In [1]: import numpy as np

In [2]: from numpy import linalg as LA

In [3]: np.set_printoptions(suppress=True, linewidth=200)

In [4]: def rd(a):
   ...:     return np.round(a, 2) + 0
   ...: 

In [5]: feats = np.load("case12.npy")

In [6]: feats
Out[6]: 
array([[-3,  0,  0,  0,  0,  0,  0,  0],
       [ 4,  3,  0,  0,  0,  0,  0,  0],
       [ 5,  5, -1,  0,  0,  0,  0,  0],
       [-2, -3, -4, -5,  0,  0,  0,  0],
       [ 0, -1,  2,  3, -4,  0,  0,  0],
       [-3, -3,  2,  5,  5, -5,  0,  0],
       [ 4, -5,  3,  1,  4, -2, -4,  0],
       [-4, -3, -3, -1,  1, -2,  3,  2]])

In [7]: # triangular

In [8]: def softmax(z):
   ...:     e = np.exp(z - z.max(axis=-1, keepdims=True))
   ...:     return e / e.sum(axis=-1, keepdims=True)
   ...: 

In [9]: rd(softmax(feats).sum(axis=1))
Out[9]: array([1., 1., 1., 1., 1., 1., 1., 1.])

In [10]: att = feats @ feats.T / np.sqrt(8)

In [11]: rd(softmax(att))
Out[11]: 
array([[0.19, 0.  , 0.  , 0.07, 0.01, 0.19, 0.  , 0.55],
       [0.  , 0.03, 0.97, 0.  , 0.  , 0.  , 0.  , 0.  ],
       [0.  , 0.  , 1.  , 0.  , 0.  , 0.  , 0.  , 0.  ],
       [0.  , 0.  , 0.  , 1.  , 0.  , 0.  , 0.  , 0.  ],
       [0.  , 0.  , 0.  , 0.  , 1.  , 0.  , 0.  , 0.  ],
       [0.  , 0.  , 0.  , 0.  , 0.  , 1.  , 0.  , 0.  ],
       [0.  , 0.  , 0.  , 0.  , 0.  , 0.  , 1.  , 0.  ],
       [0.  , 0.  , 0.  , 0.  , 0.  , 0.  , 0.  , 1.  ]])

In [12]: x0 = np.array([0, 4, -5, 1, 3, -5, 5, -3])

In [13]: target = feats @ x0

In [14]: coef, lr = np.zeros(8), 1 / LA.norm(feats, 2) ** 2

In [15]: for i in range(6):
    ...:     coef -= lr * feats.T @ (feats @ coef - target)
    ...:     if i % 1 == 0: print(i, round(LA.norm(feats @ coef - target), 2))
    ...: 
0 43.0
1 33.02
2 25.59
3 20.02
4 15.86
5 12.78

In [16]: rd(coef)
Out[16]: array([-0.93,  3.88, -3.2 ,  0.52,  2.99, -2.71,  3.26,  0.81])
